% python3 -q
>>> import numpy as np
>>> np.set_printoptions(precision=2, suppress=True, linewidth=200, legacy="1.25")
>>> W0 = np.array([[2, -2, 2, -2, -1, 1, -2, 2],
...     [-4, 4, -4, 4, 2, -2, 4, -4],
...     [0, 0, 0, 0, 0, 0, 0, 0],
...     [4, -4, 4, -4, -2, 2, -4, 4],
...     [4, -4, 4, -4, -2, 2, -4, 4],
...     [-10, 10, -10, 10, 5, -5, 10, -10],
...     [2, -2, 2, -2, -1, 1, -2, 2],
...     [-2, 2, -2, 2, 1, -1, 2, -2]])
>>> print(W0)
[[  2  -2   2  -2  -1   1  -2   2]
 [ -4   4  -4   4   2  -2   4  -4]
 [  0   0   0   0   0   0   0   0]
 [  4  -4   4  -4  -2   2  -4   4]
 [  4  -4   4  -4  -2   2  -4   4]
 [-10  10 -10  10   5  -5  10 -10]
 [  2  -2   2  -2  -1   1  -2   2]
 [ -2   2  -2   2   1  -1   2  -2]]
>>> left, s, Vh = np.linalg.svd(W0, full_matrices=False)
>>> print(np.round(left.T @ left, 2) + 0)
[[1. 0. 0. 0. 0. 0. 0. 0.]
 [0. 1. 0. 0. 0. 0. 0. 0.]
 [0. 0. 1. 0. 0. 0. 0. 0.]
 [0. 0. 0. 1. 0. 0. 0. 0.]
 [0. 0. 0. 0. 1. 0. 0. 0.]
 [0. 0. 0. 0. 0. 1. 0. 0.]
 [0. 0. 0. 0. 0. 0. 1. 0.]
 [0. 0. 0. 0. 0. 0. 0. 1.]]
>>> print(np.round(np.sqrt((s ** 2).sum()), 2), np.round(np.linalg.norm(W0), 2))
32.25 32.25
>>> print(np.round(s / s[0], 2) + 0)
[1. 0. 0. 0. 0. 0. 0. 0.]
>>> print(np.allclose(W0, W0.T))
False
>>> np.linalg.determinant(W0)
Traceback (most recent call last):
  File "<python-input-9>", line 1, in <module>
    np.linalg.determinant(W0)
    ^^^^^^^^^^^^^^^^^^^^^
AttributeError: module 'numpy.linalg' has no attribute 'determinant'
>>> print((W0 + W0.T) / 2)
[[ 2.  -3.   1.   1.   1.5 -4.5  0.   0. ]
 [-3.   4.  -2.   0.  -1.   4.   1.  -1. ]
 [ 1.  -2.   0.   2.   2.  -5.   1.  -1. ]
 [ 1.   0.   2.  -4.  -3.   6.  -3.   3. ]
 [ 1.5 -1.   2.  -3.  -2.   3.5 -2.5  2.5]
 [-4.5  4.  -5.   6.   3.5 -5.   5.5 -5.5]
 [ 0.   1.   1.  -3.  -2.5  5.5 -2.   2. ]
 [ 0.  -1.  -1.   3.   2.5 -5.5  2.  -2. ]]
>>> print((W0 - W0.T) / 2)
[[ 0.   1.   1.  -3.  -2.5  5.5 -2.   2. ]
 [-1.   0.  -2.   4.   3.  -6.   3.  -3. ]
 [-1.   2.   0.  -2.  -2.   5.  -1.   1. ]
 [ 3.  -4.   2.   0.   1.  -4.  -1.   1. ]
 [ 2.5 -3.   2.  -1.   0.  -1.5 -1.5  1.5]
 [-5.5  6.  -5.   4.   1.5  0.   4.5 -4.5]
 [ 2.  -3.   1.   1.   1.5 -4.5  0.   0. ]
 [-2.   3.  -1.  -1.  -1.5  4.5  0.   0. ]]
>>> print(W0 @ W0)
[[-18  18 -18  18   9  -9  18 -18]
 [ 36 -36  36 -36 -18  18 -36  36]
 [  0   0   0   0   0   0   0   0]
 [-36  36 -36  36  18 -18  36 -36]
 [-36  36 -36  36  18 -18  36 -36]
 [ 90 -90  90 -90 -45  45 -90  90]
 [-18  18 -18  18   9  -9  18 -18]
 [ 18 -18  18 -18  -9   9 -18  18]]
